>>> import numpy as np
>>> from numpy import linalg as LA
>>> np.set_printoptions(precision=2, suppress=True, linewidth=120)
>>> arr = np.loadtxt("a.csv", delimiter=",")
>>> arr
array([[ 1., -1.],
       [ 1.,  0.],
       [ 1.,  1.]])
>>> proj = arr @ LA.solve(arr.T @ arr, arr.T)
>>> LA.matrix_rank(np.eye(3) - proj)
np.int64(1)
>>> round(np.trace(proj), 2)
np.float64(2.0)
>>> np.allclose(proj @ proj, proj)
True
>>> proj @ arr[:, 1]
array([-1.,  0.,  1.])
>>> np.round((np.eye(3) - proj) @ arr, 2) + 0
array([[0., 0.],
       [0., 0.],
       [0., 0.]])
>>> x0 = np.array([-2, -2])
>>> rhs = arr @ x0
>>> LA.pinv(arr) @ arr
array([[1., 0.],
       [0., 1.]])
>>> rng = np.random.default_rng(637)
>>> rhs = rhs + 0.05 * rng.normal(size=3)
>>> rhs
array([-0.01, -2.04, -3.96])
>>> c, *_ = LA.lstsq(arr, rhs)
>>> np.round(LA.norm(rhs - arr @ c), 2)
np.float64(0.05)
>>> c
array([-2.  , -1.97])
>>> th = np.radians(36)
>>> r_ = np.eye(2)
>>> r_[1, 1] = r_[0, 0] = np.cos(th)
>>> r_[1, 0], r_[0, 1] = -np.sin(th), np.sin(th)
>>> print(r_)
[[ 0.81  0.59]
 [-0.59  0.81]]
>>> B = arr @ r_.T
>>> np.abs(B - arr).max(axis=0)
array([0.78, 0.78])
>>> np.allclose(LA.norm(arr, axis=1), LA.norm(B, axis=1))
True
>>> LA.svd(arr, compute_uv=False), LA.svd(B, compute_uv=False)
(array([1.73, 1.41]), array([1.73, 1.41]))
>>> arr.T @ arr
array([[3., 0.],
       [0., 2.]])
>>> LA.norm(arr, axis=0)
array([1.73, 1.41])
>>> arr[:, 1] @ arr[:, 0]
np.float64(0.0)
>>> W0 = np.load("layer7.npy")
>>> W0
array([[ 1.78,  0.88,  1.04, -1.99, -0.19],
       [-1.52,  2.39, -0.26, -0.52,  0.8 ],
       [ 0.89,  0.44,  1.44,  1.56,  1.87],
       [ 1.4 ,  1.47, -1.2 ,  1.38, -1.23],
       [-0.89,  0.41,  2.08,  0.65, -1.82]])
>>> W1 = np.array([[2, -1, -1, -2, 2],
...     [0, 1, -2, -2, 0],
...     [-2, 2, 1, -2, 2],
...     [-2, 2, -1, -2, 0],
...     [-1, 2, -1, -2, 0]])
>>> c = np.array([0, 4, 2, 4, 5])
>>> H = np.maximum(W0 @ W1 + c, 0)
>>> (H > 0).mean(axis=0)
array([0.4, 1. , 0.4, 0.8, 1. ])
>>> cent = np.array([[2, 0, 3], [2, 4, 3], [5, 5, 3], [3, 2, 2], [1, 4, 1]])
>>> print(W1 @ cent)
[[ -7  -5  -2]
 [-14 -10  -7]
 [  1  17   1]
 [-11  -1  -7]
 [ -9  -1  -4]]
>>> A = np.load("out12.npy")
>>> A
array([[ 0,  2,  1,  2,  0],
       [-2,  0, -1, -2, -1],
       [-1,  1,  0,  2,  0],
       [-2,  2, -2,  0,  0],
       [ 0,  1,  0,  0,  0]])
>>> U, sig, vt = LA.svd(A)
>>> V = vt[:(sig > 1e-8).sum()]
>>> x0 = A[4] + 3 * A[2] + rng.integers(2) * np.eye(5)[4]
>>> x0
array([-3.,  4.,  0.,  6.,  1.])
>>> print(np.round(LA.norm(x0 - V.T @ V @ x0), 2))
0.8
>>> LA.matrix_rank(np.vstack([A, x0]))
np.int64(5)
>>> LA.cond(A) > 100
np.True_
>>> np.round(LA.norm(A, 2) / LA.norm(A), 2)
np.float64(0.68)
>>> np.argsort(-LA.norm(A, axis=0).round(6), kind="stable")[:3]
array([3, 1, 0])
>>> proj = np.triu(np.array([[0, 2, 0, -2, -2],
...     [0, 0, 1, -2, 0],
...     [0, 1, 0, -2, 0],
...     [1, -1, 1, -1, 1],
...     [-1, 1, -1, -1, -1]]), 1) + np.eye(5)
>>> B = proj @ A @ LA.inv(proj)
>>> B
array([[  0.,  -4.,   7.,   4.,  -6.],
       [  1.,  -5.,   8.,   8.,  -7.],
       [  3.,  -9.,  13.,  16., -10.],
       [ -2.,   7.,  -9.,  -8.,   4.],
       [  0.,   1.,  -1.,   0.,   0.]])
>>> round(float(LA.det(B)), 2)
-0.0
>>> LA.matrix_rank(B)
np.int64(4)
>>> np.round(np.poly(B), 2) + 0
array([ 1.,  0., 19.,  0., 25.,  0.])
>>> np.trace(B), np.trace(A)
(np.float64(0.0), np.int64(0))
>>> np.argsort(-LA.norm(B, axis=0).round(6), kind="stable")[:3]
array([3, 2, 4])
>>> U, sig, vt = LA.svd(A)
>>> np.argmax(sig[:-1] / (sig[1:] + 1e-6)) + 1
np.int64(4)
>>> B = U[:, :4] @ np.diag(sig[:4]) @ vt[:4]
>>> print(round(float(LA.norm(A - B, 2)), 2), np.round(sig[4], 2))
0.0 0.0
>>> round(float(np.abs(A - B).max()), 2)
0.0
>>> B = np.array([[4, 5, 6], [6, 8, 4], [7, 7, 0]])
>>> mat = np.triu(B)
>>> mat
array([[4, 5, 6],
       [0, 8, 4],
       [0, 0, 0]])
>>> # null space of dimension 1
>>> rank = LA.matrix_rank(mat)
>>> rank
np.int64(2)
>>> null = LA.svd(mat)[2][rank:].T
>>> null.shape
(3, 1)
>>> print(LA.matrix_rank(mat.T @ mat), LA.matrix_rank(mat @ mat.T))
2 2
>>> print([int(LA.matrix_rank(mat[:i])) for i in range(1, len(mat) + 1)])
[1, 2, 2]
>>> print([int(LA.matrix_rank(mat[:, :j + 1])) for j in range(3)])
[1, 2, 2]
>>> np.sort(np.abs(LA.eigvals(mat)))
array([0., 4., 8.])
>>> round(LA.det(mat), 2)
np.float64(0.0)
>>> np.allclose(mat @ mat.T, mat.T @ mat)
False
>>> assert mat == mat.T
Traceback (most recent call last):
  File "<python-input-78>", line 1, in <module>
    assert mat == mat.T
           ^^^^^^^^^^^^
ValueError: The truth value of an array with more than one element is ambiguous. Use a.any() or a.all()
>>> LA.matrix_power(mat, 2)
array([[16, 60, 44],
       [ 0, 64, 32],
       [ 0,  0,  0]])
>>> print(np.allclose(mat, mat.T))
False
>>> LA.lstsq(A[:-1].T, A[-1])[2]
np.int32(4)
>>> np.unique(A.round(6), axis=0).shape
(5, 5)
>>> np.abs(np.diag(LA.qr(A)[1])) > 1e-9
array([ True,  True,  True,  True, False])
>>> np.allclose(A[:-1].T @ LA.lstsq(A[:-1].T, A[-1])[0], A[-1])
True
